$ python -q
>>> import numpy as np
>>> np.set_printoptions(precision=2, suppress=True, linewidth=140)
>>> tidy = lambda a: np.round(a, 2) + 0
>>> M2 = np.array([[-1, -1, -1, -2],
...     [1, 1, -1, 1],
...     [-1, 0, 1, 1],
...     [2, 2, 1, 2],
...     [-2, 0, -1, 1],
...     [-2, 0, -1, -1]])
>>> Z = np.array([[5, 5, 2, -5, 0, 2],
...     [-1, 1, -3, -3, 0, 4],
...     [-4, -2, 5, 3, -4, 1],
...     [0, 5, -4, -5, -5, 1]])
>>> E = M2 @ Z
>>> E
array([[  0, -14,   4,  15,  14,  -9],
       [  8,  13, -10, -16,  -1,   6],
       [ -9,  -2,  -1,   3,  -9,   0],
       [  4,  20,  -5, -23, -14,  15],
       [ -6,  -3, -13,   2,  -1,  -4],
       [ -6, -13,  -5,  12,   9,  -6]])
>>> # rows and columns are dependent
>>> blk = np.stack([E, 4 * E, E[::-1]])
>>> tidy(np.linalg.norm(blk, axis=(1, 2)))
array([ 60.27, 241.1 ,  60.27])
>>> np.einsum("bij,cij->bc", blk, blk)
array([[ 3633, 14532,   992],
       [14532, 58128,  3968],
       [  992,  3968,  3633]])
>>> O, _ = np.linalg.qr(np.array([[0.1, 1.1, 0.2], [-0.3, -0.2, -0.5], [-0.7, -0.3, -1.7]]))
>>> m1 = 4 * O
>>> tidy(m1)
array([[-0.52, -3.96, -0.25],
       [ 1.56,  0.03, -3.68],
       [ 3.65, -0.58,  1.54]])
>>> tidy(m1 @ m1.T)
array([[16.,  0.,  0.],
       [ 0., 16.,  0.],
       [ 0.,  0., 16.]])
>>> tidy(m1.T @ m1)
array([[16.,  0.,  0.],
       [ 0., 16.,  0.],
       [ 0.,  0., 16.]])
>>> tidy(np.linalg.pinv(m1))
array([[-0.03,  0.1 ,  0.23],
       [-0.25,  0.  , -0.04],
       [-0.02, -0.23,  0.1 ]])
>>> tidy(np.linalg.norm(m1, axis=0))
array([4., 4., 4.])
>>> tidy(m1[:, 2] @ m1[:, 1])
np.float64(0.0)
>>> feats = np.load("dump.npy")
>>> feats
array([[ 1, -1,  1],
       [ 1,  0,  0],
       [ 1,  1,  1],
       [ 1,  2,  4]])
>>> proj = feats @ np.linalg.solve(feats.T @ feats, feats.T)
>>> np.trace(proj)
np.float64(3.0)
>>> np.linalg.matrix_rank(np.eye(4) - proj)
np.int64(1)
>>> tidy(proj @ feats[:, 1])
array([-1.,  0.,  1.,  2.])
>>> x0 = np.array([-2, -1, -1])
>>> y = m1 @ x0
>>> tidy(y)
array([ 5.25,  0.53, -8.26])
>>> tidy(np.linalg.solve(m1.T, m1[1]))
array([0., 1., 0.])
>>> tidy(np.linalg.solve(m1, m1[:, 2]))
array([0., 0., 1.])
>>> x0 = np.array([-5, -2, 3])
>>> (feats @ x0).argmax()
np.int64(3)
>>> feats @ np.eye(3)[0]
array([1., 1., 1., 1.])
>>> np.einsum("ij,j->i", feats, x0)
array([ 0, -5, -4,  3])
>>> np.sign((feats @ x0).round(6))
array([ 0, -1, -1,  1])
>>> feats * x0
array([[-5,  2,  3],
       [-5,  0,  0],
       [-5, -2,  3],
       [-5, -4, 12]])
>>> rng = np.random.default_rng(3)
>>> theta = rng.uniform(0, 2 * np.pi, 16)
>>> O, _ = np.linalg.qr(np.array([[0.8, -0.5], [0.7, 0.3], [0.9, -0.2]]))
>>> M = 20 * np.c_[np.cos(theta), np.sin(theta)] @ O.T
>>> tidy(M)
array([[ -3.46, -16.62, -10.57],
       [ 11.5 , -16.36,  -0.05],
       [-15.49,  11.6 ,  -5.06],
       [  3.82,  16.44,  10.74],
       [ -2.57, -17.03, -10.16],
       [ 15.58,   2.82,  12.21],
       [ 13.03,   7.92,  12.95],
       [  4.36, -18.55,  -6.08],
       [-11.32,  16.49,   0.24],
       [ -0.5 , -17.8 ,  -9.1 ],
       [ 16.8 ,  -2.05,  10.66],
       [ 10.11,  11.63,  12.74],
       [ 15.69,   2.53,  12.15],
       [  3.34,  16.68,  10.52],
       [-11.58,  16.31,  -0.03],
       [-14.45,  -5.45, -12.72]])
>>> # rows and columns are dependent
>>> d = np.linalg.norm(M[:, None] - M[None], axis=-1)
>>> np.flatnonzero(d[11] < d.mean() / 2)
array([ 3,  5,  6, 11, 12, 13])
>>> tidy(d[:5, :5])
array([[ 0.  , 18.29, 31.17, 40.  ,  1.07],
       [18.29,  0.  , 39.18, 35.37, 17.34],
       [31.17, 39.18,  0.  , 25.41, 31.82],
       [40.  , 35.37, 25.41,  0.  , 39.97],
       [ 1.07, 17.34, 31.82, 39.97,  0.  ]])
>>> np.linalg.matrix_rank(d ** 2)
np.int64(3)
>>> np.unravel_index(d.round(6).argmax(), d.shape)
(np.int64(1), np.int64(14))
>>> C2 = np.cov(M, rowvar=False)
>>> tidy(np.median(M, axis=0))
array([3.58, 2.68, 0.1 ])
>>> tidy(C2)
array([[124.9 , -17.69,  78.1 ],
       [-17.69, 197.16,  84.61],
       [ 78.1 ,  84.61,  95.86]])
>>> np.argsort(-M.std(axis=0).round(6), kind="stable")
array([1, 0, 2])
>>> tidy(np.linalg.eigvalsh(C2)[::-1])
array([250.65, 167.27,   0.  ])
>>> np.argwhere(np.triu(np.abs(np.corrcoef(M.T)) > 0.8, 1))
array([], shape=(0, 2), dtype=int64)
>>> tidy(M.std(axis=0))
array([10.82, 13.6 ,  9.48])
>>> C2.shape
(3, 3)
>>> tidy(np.corrcoef(M.T))
array([[ 1.  , -0.11,  0.71],
       [-0.11,  1.  ,  0.62],
       [ 0.71,  0.62,  1.  ]])
>>> tidy(np.corrcoef(M[:, 2], M[:, 1])[0, 1])
np.float64(0.62)
>>> Uu, s, VT = np.linalg.svd(C2)
>>> evecs = VT[:(s > 1e-8).sum()]
>>> x0 = C2[1] + 2 * C2[0] + rng.integers(2) * np.eye(3)[2]
>>> tidy(x0)
array([232.12, 161.78, 241.82])
>>> tidy(evecs.T @ evecs)
array([[ 0.72, -0.2 ,  0.4 ],
       [-0.2 ,  0.86,  0.29],
       [ 0.4 ,  0.29,  0.42]])
>>> np.linalg.matrix_rank(np.vstack([C2, x0]))
np.int64(3)
>>> tidy(np.diag(evecs.T @ evecs))
array([0.72, 0.86, 0.42])
>>> np.allclose(evecs.T @ evecs @ x0, x0)
False
